$ ipython --no-banner

In [1]: import numpy as np

In [2]: np.set_printoptions(precision=3, suppress=True, linewidth=100, legacy="1.25")

In [3]: def tidy(a):
   ...:     return np.round(a, 3) + 0
   ...: 

In [4]: arr = np.diag(3 * np.array([1, 0, 3, -1, 2, -2, -3, 0, -1])) + np.array([[-5, 2, 1, 3, -5, 4, -1, 4, 3],
   ...:     [-3, -4, 3, -5, 5, -4, 3, 4, 2],
   ...:     [3, -2, 0, -5, 0, 1, -4, 5, 0],
   ...:     [-3, 3, 4, -5, -4, 1, 2, 4, -3],
   ...:     [-3, 2, 0, 4, -3, 4, 5, 4, 3],
   ...:     [2, 1, 4, -4, -3, -1, 2, 1, 0],
   ...:     [-4, 2, 4, 2, -4, 3, 3, -4, 2],
   ...:     [-1, 3, 1, 0, -1, -1, -4, 3, -3],
   ...:     [-4, -3, 5, 4, 4, 3, 2, 4, -1]])

In [5]: arr
Out[5]: 
array([[-2,  2,  1,  3, -5,  4, -1,  4,  3],
       [-3, -4,  3, -5,  5, -4,  3,  4,  2],
       [ 3, -2,  9, -5,  0,  1, -4,  5,  0],
       [-3,  3,  4, -8, -4,  1,  2,  4, -3],
       [-3,  2,  0,  4,  3,  4,  5,  4,  3],
       [ 2,  1,  4, -4, -3, -7,  2,  1,  0],
       [-4,  2,  4,  2, -4,  3, -6, -4,  2],
       [-1,  3,  1,  0, -1, -1, -4,  3, -3],
       [-4, -3,  5,  4,  4,  3,  2,  4, -4]])

In [6]: np.allclose(arr @ arr.T, arr.T @ arr)
Out[6]: False

In [7]: tidy(np.sort(np.abs(np.linalg.eigvals(arr))))
Out[7]: array([ 6.547,  6.741,  7.032,  7.032,  7.695,  7.695, 10.418, 10.418, 12.254])

In [8]: np.linalg.matrix_power(arr, 4)
Out[8]: 
array([[  -833,    899,  -2222,    891,   -522,    919,   7828,   5590,  -1030],
       [   379,  -1179,   1987,   5573,   1126,   1233, -12469,  -3893,   2900],
       [  2006,    724,   2872,  -2891,  -1002,  -3092,  -4338,   4729,  -1651],
       [ -4619,   6148,   2716,  -1497,  -6385,  -1492,   1466,   1383,  -1258],
       [  2833,   -213,  -1431,   5487,   1852,   4625,    -65,   4195,   1924],
       [ -1616,   1980,    121,   4075,  -2684,   2726,  -7771,  -2152,   2757],
       [ -1807,    131,   5307, -12977,  -1907,  -7175,  13283,  10056,  -6354],
       [ -3270,   1956,    939,  -4946,  -1318,  -2260,   6873,   2745,  -2768],
       [   527,   1852,  -1556,   6240,     -9,   6350,   -292,   3878,   -353]])
